$ ipython --no-banner

In [1]: import numpy as np

In [2]: np.set_printoptions(suppress=True, linewidth=120)

In [3]: tidy = lambda a: np.round(a, 3) + 0

In [4]: E = np.loadtxt("run7.csv", delimiter=",")

In [5]: E
Out[5]: 
array([[6., 1., 1.],
       [1., 6., 1.],
       [1., 1., 6.]])

In [6]: A2 = np.array([[3, 2], [2, 3], [2, 4]])

In [7]: np.einsum("ij,ij->i", E, E)
Out[7]: array([38., 38., 38.])

In [8]: A2.T @ E.T
Out[8]: 
array([[22., 17., 17.],
       [19., 24., 29.]])

In [9]: np.einsum("ij->j", E)
Out[9]: array([8., 8., 8.])

In [10]: np.einsum("ik,kj->ij", E, A2)
Out[10]: 
array([[22., 19.],
       [17., 24.],
       [17., 29.]])

In [11]: E @ A2
Out[11]: 
array([[22., 19.],
       [17., 24.],
       [17., 29.]])

In [12]: ev, V = np.linalg.eigh(E)

In [13]: x = np.array([0, 2, 3])

In [14]: tidy(V * np.sqrt(ev) @ V.T)
Out[14]: 
array([[2.434, 0.197, 0.197],
       [0.197, 2.434, 0.197],
       [0.197, 0.197, 2.434]])

In [15]: x @ E @ x
Out[15]: np.float64(90.0)

In [16]: np.abs(E).sum(axis=1).max(), tidy(np.abs(ev).max())
Out[16]: (np.float64(8.0), np.float64(8.0))

In [17]: mat = np.load("a.npy")

In [18]: mat
Out[18]: 
array([[0, 0, 2, 3],
       [0, 0, 3, 3],
       [0, 0, 0, 1],
       [0, 0, 0, 0]])

In [19]: np.einsum("ii->", mat)
Out[19]: np.int64(0)

In [20]: np.poly(mat)
Out[20]: array([1., 0., 0., 0., 0.])

In [21]: tidy(np.linalg.norm(mat[2] - mat[3]))
Out[21]: np.float64(1.0)

In [22]: mat[2] @ mat[3]
Out[22]: np.int64(0)

In [23]: tidy(np.linalg.norm(mat) ** 2 / np.linalg.norm(mat, 2) ** 2)
Out[23]: np.float64(1.022)

In [24]: tidy(np.linalg.norm(mat, "nuc"))
Out[24]: np.float64(6.433)

In [25]: tidy(np.linalg.norm(mat, axis=1))
Out[25]: array([3.606, 4.243, 1.   , 0.   ])

In [26]: tidy(np.linalg.norm(mat[2], 1)), tidy(np.linalg.norm(mat[2], np.inf))
Out[26]: (np.float64(1.0), np.float64(1.0))

In [27]: np.linalg.matrix_rank(mat - mat[0, 0] * np.eye(4))
Out[27]: np.int64(2)

In [28]: mat @ mat
Out[28]: 
array([[0, 0, 0, 2],
       [0, 0, 0, 3],
       [0, 0, 0, 0],
       [0, 0, 0, 0]])

In [29]: np.linalg.matrix_power(mat - np.diag(np.diag(mat)), 4)
Out[29]: 
array([[0, 0, 0, 0],
       [0, 0, 0, 0],
       [0, 0, 0, 0],
       [0, 0, 0, 0]])

In [30]: np.prod(np.diag(mat)), tidy(np.linalg.det(mat))
Out[30]: (np.int64(0), np.float64(0.0))

In [31]: [int(np.linalg.matrix_rank(np.linalg.matrix_power(mat, p))) for p in range(1, 5)]
Out[31]: [2, 1, 0, 0]

In [32]: rng = np.random.default_rng(169749)

In [33]: idx = rng.permutation(4)

In [34]: idx
Out[34]: array([1, 0, 2, 3])

In [35]: A2 = mat[idx][:, idx]

In [36]: A2
Out[36]: 
array([[0, 0, 3, 3],
       [0, 0, 2, 3],
       [0, 0, 0, 1],
       [0, 0, 0, 0]])

In [37]: tidy(np.sort(np.abs(np.linalg.eigvals(A2))))
Out[37]: array([0., 0., 0., 0.])

In [38]: Uu, s, Vt = np.linalg.svd(mat, full_matrices=False)

In [39]: tidy(Vt @ Vt.T)
Out[39]: 
array([[1., 0., 0., 0.],
       [0., 1., 0., 0.],
       [0., 0., 1., 0.],
       [0., 0., 0., 1.]])

In [40]: tidy(np.abs(Vt[0]))
Out[40]: array([0.   , 0.   , 0.634, 0.773])

In [41]: np.abs(Uu[:, 0]).round(6).argmax()
Out[41]: np.int64(1)

In [42]: (s > 1e-8).sum()
Out[42]: np.int64(2)

In [43]: tidy(np.sqrt((s ** 2).sum())), tidy(np.linalg.norm(mat))
Out[43]: (np.float64(5.657), np.float64(5.657))

In [44]: np.allclose(Uu * s @ Vt, mat)
Out[44]: True

In [45]: K = np.load("m.npy")

In [46]: K
Out[46]: 
array([[-5.,  3.,  0.,  0.],
       [ 3.,  3.,  3.,  0.],
       [ 0.,  3.,  8.,  3.],
       [ 0.,  0.,  3., -7.]])

In [47]: ev, V = np.linalg.eig(K)

In [48]: tidy(K @ V[:, 0] - ev[0] * V[:, 0])
Out[48]: array([0., 0., 0., 0.])

In [49]: tidy(np.prod(ev))
Out[49]: np.float64(1245.0)

In [50]: tidy(ev)
Out[50]: array([ 9.949,  2.717, -6.04 , -7.626])

In [51]: tidy(np.sort(np.linalg.eigvals(K @ K)))
Out[51]: array([ 7.381, 36.479, 58.157, 98.983])

In [52]: ev, V = np.linalg.eigh(K)

In [53]: x = np.array([1, 3, -5, 3])

In [54]: np.abs(K).sum(axis=1).max(), tidy(np.abs(ev).max())
Out[54]: (np.float64(14.0), np.float64(9.949))

In [55]: x @ K @ x
Out[55]: np.float64(-3.0)

In [56]: tidy(x @ K @ x / (x @ x)), tidy(ev[0]), tidy(ev[-1])
Out[56]: (np.float64(-0.068), np.float64(-7.626), np.float64(9.949))

In [57]: idx = rng.permutation(4)

In [58]: idx
Out[58]: array([1, 0, 2, 3])

In [59]: A2 = K[idx][:, idx]

In [60]: np.allclose(A2, K)
Out[60]: False

In [61]: A2
Out[61]: 
array([[ 3.,  3.,  3.,  0.],
       [ 3., -5.,  0.,  0.],
       [ 3.,  0.,  8.,  3.],
       [ 0.,  0.,  3., -7.]])

In [62]: x = np.array([-2, -1, -2, -1])

In [63]: rhs = K @ x

In [64]: rhs
Out[64]: array([  7., -15., -22.,   1.])

In [65]: tidy(np.linalg.solve(K, 5 * rhs))
Out[65]: array([-10.,  -5., -10.,  -5.])

In [66]: tidy(np.linalg.solve(K.T, K[3]))
Out[66]: array([0., 0., 0., 1.])

In [67]: tidy(np.linalg.solve(K, rhs))
Out[67]: array([-2., -1., -2., -1.])

In [68]: tidy(np.linalg.solve(K, rhs + K[:, 2]))
Out[68]: array([-2., -1., -1., -1.])

In [69]: tidy(np.linalg.solve(K, K[:, 0]))
Out[69]: array([1., 0., 0., 0.])

In [70]: G = K.T @ K

In [71]: tidy(np.linalg.eigvalsh(G)[::-1])
Out[71]: array([98.983, 58.157, 36.479,  7.381])

In [72]: np.linalg.matrix_rank(G)
Out[72]: np.int64(4)

In [73]: tidy(np.linalg.svd(K, compute_uv=False) ** 2)
Out[73]: array([98.983, 58.157, 36.479,  7.381])
